In [1]: import numpy as np

In [2]: np.set_printoptions(precision=3, suppress=True, linewidth=100)

In [3]: M = np.load("m.npy")

In [4]: M
Out[4]: 
array([[0, 0, 0, 9, 0, 0],
       [0, 5, 0, 0, 0, 0],
       [0, 0, 0, 0, 5, 0],
       [0, 0, 0, 0, 0, 5],
       [0, 0, 7, 0, 0, 0],
       [4, 0, 0, 0, 0, 0]])

In [5]: M.T @ M
Out[5]: 
array([[16,  0,  0,  0,  0,  0],
       [ 0, 25,  0,  0,  0,  0],
       [ 0,  0, 49,  0,  0,  0],
       [ 0,  0,  0, 81,  0,  0],
       [ 0,  0,  0,  0, 25,  0],
       [ 0,  0,  0,  0,  0, 25]])

In [6]: print(M @ M.T)
[[81  0  0  0  0  0]
 [ 0 25  0  0  0  0]
 [ 0  0 25  0  0  0]
 [ 0  0  0 25  0  0]
 [ 0  0  0  0 49  0]
 [ 0  0  0  0  0 16]]

In [7]: np.linalg.pinv(M)
Out[7]: 
array([[0.   , 0.   , 0.   , 0.   , 0.   , 0.25 ],
       [0.   , 0.2  , 0.   , 0.   , 0.   , 0.   ],
       [0.   , 0.   , 0.   , 0.   , 0.143, 0.   ],
       [0.111, 0.   , 0.   , 0.   , 0.   , 0.   ],
       [0.   , 0.   , 0.2  , 0.   , 0.   , 0.   ],
       [0.   , 0.   , 0.   , 0.2  , 0.   , 0.   ]])

In [8]: np.linalg.svd(M, compute_uv=False)
Out[8]: array([9., 7., 5., 5., 5., 4.])

In [9]: M[:, 0] @ M[:, 1]
Out[9]: np.int64(0)

In [10]: (np.linalg.matrix_power((M != 0) + (M.T != 0) + np.eye(6), 6) > 0).astype(int)
Out[10]: 
array([[1, 0, 0, 1, 0, 1],
       [0, 1, 0, 0, 0, 0],
       [0, 0, 1, 0, 1, 0],
       [1, 0, 0, 1, 0, 1],
       [0, 0, 1, 0, 1, 0],
       [1, 0, 0, 1, 0, 1]])

In [11]: np.sort(np.linalg.eigvals(M).real)
Out[11]: array([-5.916, -2.823, -2.823,  5.   ,  5.646,  5.916])

In [12]: M @ M
Out[12]: 
array([[ 0,  0,  0,  0,  0, 45],
       [ 0, 25,  0,  0,  0,  0],
       [ 0,  0, 35,  0,  0,  0],
       [20,  0,  0,  0,  0,  0],
       [ 0,  0,  0,  0, 35,  0],
       [ 0,  0,  0, 36,  0,  0]])

In [13]: W = np.array([[0, 0, 1, 2, 1, 0],
    ...:     [2, 2, 1, 2, 1, 1],
    ...:     [1, 3, 3, 3, 1, 2],
    ...:     [0, 1, 0, 2, 3, 1],
    ...:     [0, 0, 1, 0, 2, 0],
    ...:     [2, 1, 1, 1, 1, 0]])

In [14]: beta = np.array([1, 5, 1, 0, 4, 3])

In [15]: hid = np.maximum(M @ W + beta, 0)

In [16]: (hid > 0).astype(int)
Out[16]: 
array([[1, 1, 1, 1, 1, 1],
       [1, 1, 1, 1, 1, 1],
       [1, 1, 1, 0, 1, 1],
       [1, 1, 1, 1, 1, 1],
       [1, 1, 1, 1, 1, 1],
       [1, 1, 1, 1, 1, 1]])

In [17]: np.linalg.matrix_rank(hid)
Out[17]: np.int64(6)

In [18]: hid
Out[18]: 
array([[ 1, 14,  1, 18, 31, 12],
       [11, 15,  6, 10,  9,  8],
       [ 1,  5,  6,  0, 14,  3],
       [11, 10,  6,  5,  9,  3],
       [ 8, 26, 22, 21, 11, 17],
       [ 1,  5,  5,  8,  8,  3]])

In [19]: basis = np.array([[1, -2], [5, 1], [-3, -5], [-3, 2], [0, 4], [4, 3]])

In [20]: hid @ basis
Out[20]: 
array([[ 62, 203],
       [ 70,  43],
       [ 20,  38],
       [ 40,  13],
       [ 77,  37],
       [ -1,  35]])

In [21]: print((hid @ basis).round(6).argmax(axis=1))
[1 0 1 0 0 1]
